$ python3 -q
>>> import numpy as np
>>> import numpy.linalg as la
>>> np.set_printoptions(precision=3, suppress=True, linewidth=120, sign=" ")
>>> J = np.load("sample9.npy")
>>> print(J)
[[ 0 -3  2  2  0  1  1 -2  3  1  2]
 [ 0  0 -3  3 -2 -2  2  2  1 -1  1]
 [ 0  0  0 -3  0 -2 -3 -1  3 -1 -3]
 [ 0  0  0  0  0  2 -1 -1 -1 -2  2]
 [ 0  0  0  0  0 -1  2  3  3 -3  2]
 [ 0  0  0  0  0  0  2  2 -2 -2 -1]
 [ 0  0  0  0  0  0  0 -1  3 -2  0]
 [ 0  0  0  0  0  0  0  0  0 -1 -3]
 [ 0  0  0  0  0  0  0  0  0 -3  3]
 [ 0  0  0  0  0  0  0  0  0  0 -3]
 [ 0  0  0  0  0  0  0  0  0  0  0]]
>>> print(la.norm(J, axis=1))
[ 6.083  6.083  6.481  3.873  6.     4.123  3.742  3.162  4.243  3.     0.   ]
>>> print(J[4] @ J[7])
-3
>>> print(round(la.norm(J, "nuc"), 3))
38.172
>>> print(round(float(la.norm(J) ** 2 / la.norm(J, 2) ** 2), 3))
3.096
>>> print(la.norm(J, axis=0))
[ 0.     3.     3.606  4.69   2.     3.742  4.796  4.899  6.481  5.831  7.071]
>>> print(round(la.norm(J, 2), 3))
8.712
>>> print(round(la.norm(J[4], 1), 3), round(la.norm(J[4], np.inf), 3))
14.0 3.0
>>> print(np.allclose(J[:-1].T @ la.lstsq(J[:-1].T, J[-1])[0], J[-1]))
True
>>> print(np.round(np.trace(la.pinv(J) @ J), 3))
9.0
>>> print(np.unique(J.round(6), axis=0).shape)
(11, 11)
>>> print(np.round(J @ la.pinv(J) @ J, 3) + 0)
[[ 0. -3.  2.  2.  0.  1.  1. -2.  3.  1.  2.]
 [ 0.  0. -3.  3. -2. -2.  2.  2.  1. -1.  1.]
 [ 0.  0.  0. -3.  0. -2. -3. -1.  3. -1. -3.]
 [ 0.  0.  0.  0.  0.  2. -1. -1. -1. -2.  2.]
 [ 0.  0.  0.  0.  0. -1.  2.  3.  3. -3.  2.]
 [ 0.  0.  0.  0.  0.  0.  2.  2. -2. -2. -1.]
 [ 0.  0.  0.  0.  0.  0.  0. -1.  3. -2.  0.]
 [ 0.  0.  0.  0.  0.  0.  0.  0.  0. -1. -3.]
 [ 0.  0.  0.  0.  0.  0.  0.  0.  0. -3.  3.]
 [ 0.  0.  0.  0.  0.  0.  0.  0.  0.  0. -3.]
 [ 0.  0.  0.  0.  0.  0.  0.  0.  0.  0.  0.]]
>>> U, sv, vt = la.svd(J)
>>> V = vt[:(sv > 1e-8).sum()]
>>> rng = np.random.default_rng(427354)
>>> vec = J[4] + 3 * J[2] + rng.integers(2) * np.eye(11)[2]
>>> print(vec)
[ 0.  0.  0. -9.  0. -7. -7.  0. 12. -6. -7.]
>>> print(la.matrix_rank(np.vstack([J, vec])))
9
>>> print(np.allclose(V.T @ V @ vec, vec))
True
>>> u = np.array([-3, -2, 3, -1, -3, -1, -2, 3, 0, 1, -1]) + 0.5
>>> feats = np.outer(u, u) / (u @ u)
>>> print(feats)
[[ 0.14   0.084 -0.196  0.028  0.14   0.028  0.084 -0.196 -0.028 -0.084  0.028]
 [ 0.084  0.05  -0.117  0.017  0.084  0.017  0.05  -0.117 -0.017 -0.05   0.017]
 [-0.196 -0.117  0.274 -0.039 -0.196 -0.039 -0.117  0.274  0.039  0.117 -0.039]
 [ 0.028  0.017 -0.039  0.006  0.028  0.006  0.017 -0.039 -0.006 -0.017  0.006]
 [ 0.14   0.084 -0.196  0.028  0.14   0.028  0.084 -0.196 -0.028 -0.084  0.028]
 [ 0.028  0.017 -0.039  0.006  0.028  0.006  0.017 -0.039 -0.006 -0.017  0.006]
 [ 0.084  0.05  -0.117  0.017  0.084  0.017  0.05  -0.117 -0.017 -0.05   0.017]
 [-0.196 -0.117  0.274 -0.039 -0.196 -0.039 -0.117  0.274  0.039  0.117 -0.039]
 [-0.028 -0.017  0.039 -0.006 -0.028 -0.006 -0.017  0.039  0.006  0.017 -0.006]
 [-0.084 -0.05   0.117 -0.017 -0.084 -0.017 -0.05   0.117  0.017  0.05  -0.017]
 [ 0.028  0.017 -0.039  0.006  0.028  0.006  0.017 -0.039 -0.006 -0.017  0.006]]
>>> # rank 1
>>> vals, V = la.eigh(feats)
>>> print(np.abs(V[:, -1]))
[ 0.374  0.224  0.523  0.075  0.374  0.075  0.224  0.523  0.075  0.224  0.075]
>>> print(np.unique(vals.round(6) + 0, return_counts=True)[1])
[ 10   1]
>>> U, sv, vt = la.svd(feats)
>>> print(np.argmax(sv[:-1] / (sv[1:] + 1e-6)) + 1)
1
>>> Y = U[:, :1] @ np.diag(sv[:1]) @ vt[:1]
>>> print(la.matrix_rank(Y))
1
>>> print(round(np.abs(feats - Y).max(), 3))
0.0
>>> print(np.round(la.norm(feats - Y) / la.norm(feats), 3))
0.0
>>> print(feats @ la.pinv(feats) @ feats)
[[ 0.14   0.084 -0.196  0.028  0.14   0.028  0.084 -0.196 -0.028 -0.084  0.028]
 [ 0.084  0.05  -0.117  0.017  0.084  0.017  0.05  -0.117 -0.017 -0.05   0.017]
 [-0.196 -0.117  0.274 -0.039 -0.196 -0.039 -0.117  0.274  0.039  0.117 -0.039]
 [ 0.028  0.017 -0.039  0.006  0.028  0.006  0.017 -0.039 -0.006 -0.017  0.006]
 [ 0.14   0.084 -0.196  0.028  0.14   0.028  0.084 -0.196 -0.028 -0.084  0.028]
 [ 0.028  0.017 -0.039  0.006  0.028  0.006  0.017 -0.039 -0.006 -0.017  0.006]
 [ 0.084  0.05  -0.117  0.017  0.084  0.017  0.05  -0.117 -0.017 -0.05   0.017]
 [-0.196 -0.117  0.274 -0.039 -0.196 -0.039 -0.117  0.274  0.039  0.117 -0.039]
 [-0.028 -0.017  0.039 -0.006 -0.028 -0.006 -0.017  0.039  0.006  0.017 -0.006]
 [-0.084 -0.05   0.117 -0.017 -0.084 -0.017 -0.05   0.117  0.017  0.05  -0.017]
 [ 0.028  0.017 -0.039  0.006  0.028  0.006  0.017 -0.039 -0.006 -0.017  0.006]]
>>> print(np.allclose(feats[:-1].T @ la.lstsq(feats[:-1].T, feats[-1])[0], feats[-1]))
True
>>> print(np.unique(feats.round(6), axis=0).shape)
(6, 11)
>>> print(la.lstsq(feats[:-1].T, feats[-1])[2])
1
>>> arr = np.loadtxt("layer15.csv", delimiter=",")
>>> print(arr)
[[ 1. -3. -2.  7.  8. -1.  4. -8. -8.  3.  0. -8.]
 [-8.  1. -3. -2.  7.  8. -1.  4. -8. -8.  3.  0.]
 [ 0. -8.  1. -3. -2.  7.  8. -1.  4. -8. -8.  3.]
 [ 3.  0. -8.  1. -3. -2.  7.  8. -1.  4. -8. -8.]
 [-8.  3.  0. -8.  1. -3. -2.  7.  8. -1.  4. -8.]
 [-8. -8.  3.  0. -8.  1. -3. -2.  7.  8. -1.  4.]
 [ 4. -8. -8.  3.  0. -8.  1. -3. -2.  7.  8. -1.]
 [-1.  4. -8. -8.  3.  0. -8.  1. -3. -2.  7.  8.]
 [ 8. -1.  4. -8. -8.  3.  0. -8.  1. -3. -2.  7.]
 [ 7.  8. -1.  4. -8. -8.  3.  0. -8.  1. -3. -2.]
 [-2.  7.  8. -1.  4. -8. -8.  3.  0. -8.  1. -3.]
 [-3. -2.  7.  8. -1.  4. -8. -8.  3.  0. -8.  1.]]
>>> u, r1 = arr[8], arr[2]
>>> print(u @ u)
345.0
>>> pr = (u @ r1) / (u @ u) * u
>>> print(pr)
[ 3.386 -0.423  1.693 -3.386 -3.386  1.27   0.    -3.386  0.423 -1.27  -0.846  2.962]
>>> print(np.outer(u, r1))
[[  0. -64.   8. -24. -16.  56.  64.  -8.  32. -64. -64.  24.]
 [ -0.   8.  -1.   3.   2.  -7.  -8.   1.  -4.   8.   8.  -3.]
 [  0. -32.   4. -12.  -8.  28.  32.  -4.  16. -32. -32.  12.]
 [ -0.  64.  -8.  24.  16. -56. -64.   8. -32.  64.  64. -24.]
 [ -0.  64.  -8.  24.  16. -56. -64.   8. -32.  64.  64. -24.]
 [  0. -24.   3.  -9.  -6.  21.  24.  -3.  12. -24. -24.   9.]
 [  0.  -0.   0.  -0.  -0.   0.   0.  -0.   0.  -0.  -0.   0.]
 [ -0.  64.  -8.  24.  16. -56. -64.   8. -32.  64.  64. -24.]
 [  0.  -8.   1.  -3.  -2.   7.   8.  -1.   4.  -8.  -8.   3.]
 [ -0.  24.  -3.   9.   6. -21. -24.   3. -12.  24.  24.  -9.]
 [ -0.  16.  -2.   6.   4. -14. -16.   2.  -8.  16.  16.  -6.]
 [  0. -56.   7. -21. -14.  49.  56.  -7.  28. -56. -56.  21.]]
